$ python3 -q
>>> import numpy as np
>>> import numpy.linalg as la
>>> np.set_printoptions(precision=2, suppress=True, linewidth=200, floatmode="fixed")
>>> def rd(a):
...     return np.round(a, 2) + 0
... 
>>> arr = np.array([[0.12, 0.79], [0.7, -0.4], [2.5, -1.2], [0.1, 0.8]])
>>> # row 2 dominates
>>> q, Rm = la.qr(arr)
>>> print(q.shape, Rm.shape)
(4, 2) (2, 2)
>>> rd(q.T @ q)
array([[1.00, 0.00],
       [0.00, 1.00]])
>>> print(rd(Rm))
[[-2.60  1.19]
 [ 0.00  1.20]]
>>> print(np.allclose(Rm.T @ Rm, arr.T @ arr))
True
>>> rd(abs(Rm[0, 0])), rd(la.norm(arr[:, 0]))
(np.float64(2.6), np.float64(2.6))
>>> m1 = np.load("case2.npy")
>>> m1
array([[ 1,  2, -1,  0],
       [ 0, -1, -2,  2],
       [ 0,  0,  2,  1],
       [ 0,  0,  0, -1]])
>>> rng = np.random.default_rng(51512)
>>> M2 = m1 + rng.integers(-2, 3, (4, 3)) @ rng.integers(-2, 3, (3, 4))
>>> M2
array([[ 0,  4,  0,  2],
       [-1, -1, -5,  0],
       [ 6, -2,  7,  3],
       [ 0,  2,  4,  3]])
>>> M2 - m1
array([[-1,  2,  1,  2],
       [-1,  0, -3, -2],
       [ 6, -2,  5,  2],
       [ 0,  2,  4,  4]])
>>> print(np.abs(M2 - m1).sum(axis=1))
[ 6  6 15 10]
>>> w, V = la.eig(m1)
>>> rd(np.sort(la.eigvals(la.inv(m1))))
array([-1.00, -1.00,  0.50,  1.00])
>>> lab = rng.permutation(4)
>>> M2 = m1[:, lab] * rng.choice([-1, 1], 4)
>>> M2
array([[-2, -1, -1,  0],
       [ 1, -2,  0, -2],
       [ 0,  2,  0, -1],
       [ 0,  0,  0,  1]])
>>> U, _, VT = la.svd(m1.T @ M2)
>>> lab
array([1, 2, 0, 3])
>>> M2 = la.inv(m1)
>>> rd(la.det(m1) * la.det(M2))
np.float64(1.0)
>>> rd(la.cond(m1))
np.float64(25.85)
>>> np.allclose(M2, m1.T)
False
>>> [int(la.matrix_rank(la.matrix_power(m1, p))) for p in range(1, 5)]
[4, 4, 4, 4]
>>> print(m1 @ m1)
[[ 1  0 -7  3]
 [ 0  1 -2 -6]
 [ 0  0  4  1]
 [ 0  0  0  1]]
>>> np.prod(np.diag(m1)), rd(la.det(m1))
(np.int64(2), np.float64(2.0))
>>> J = np.array([[0.09, 0.06, 0.24],
...     [1.0, 0.98, 0.96],
...     [-0.38, -0.32, 0.01],
...     [0.99, 0.97, 0.91],
...     [-0.83, -0.73, -0.61],
...     [0.95, 0.9, 0.56],
...     [-0.54, -0.45, -0.36],
...     [-0.79, -0.67, -0.79],
...     [0.8, 0.72, 0.24],
...     [-0.74, -0.64, -0.39],
...     [0.98, 0.95, 0.89],
...     [-1.0, -1.0, -0.98],
...     [0.2, 0.15, 0.24],
...     [0.95, 0.89, 0.81],
...     [0.95, 0.9, 0.87],
...     [0.45, 0.37, 0.23],
...     [-0.65, -0.54, -0.62]])
>>> J
array([[ 0.09,  0.06,  0.24],
       [ 1.00,  0.98,  0.96],
       [-0.38, -0.32,  0.01],
       [ 0.99,  0.97,  0.91],
       [-0.83, -0.73, -0.61],
       [ 0.95,  0.90,  0.56],
       [-0.54, -0.45, -0.36],
       [-0.79, -0.67, -0.79],
       [ 0.80,  0.72,  0.24],
       [-0.74, -0.64, -0.39],
       [ 0.98,  0.95,  0.89],
       [-1.00, -1.00, -0.98],
       [ 0.20,  0.15,  0.24],
       [ 0.95,  0.89,  0.81],
       [ 0.95,  0.90,  0.87],
       [ 0.45,  0.37,  0.23],
       [-0.65, -0.54, -0.62]])
>>> x = np.array([6, -2, 8])
>>> y = J @ x
>>> rd(la.solve(J.T @ J, J.T @ y))
array([ 6.00, -2.00,  8.00])
>>> rd(la.lstsq(J, y)[0])
array([ 6.00, -2.00,  8.00])
>>> rd(la.pinv(J) @ J)
array([[1.00, 0.00, 0.00],
       [0.00, 1.00, 0.00],
       [0.00, 0.00, 1.00]])
>>> y = y + 0.02 * rng.normal(size=17)
>>> rd(y)
array([  2.34,  11.70,  -1.55,  11.28,  -8.37,   8.39,  -5.22,  -9.72,   5.27,  -6.29,  11.11, -11.84,   2.83,  10.41,  10.86,   3.79,  -7.75])
>>> beta, *_ = la.lstsq(J, y)
>>> rd(beta)
array([ 5.91, -1.91,  8.00])
>>> rd(J.T @ (y - J @ beta))
array([0.00, 0.00, 0.00])
>>> beta.round()
array([ 6.00, -2.00,  8.00])
>>> rd(la.norm(y - J @ beta))
np.float64(0.05)
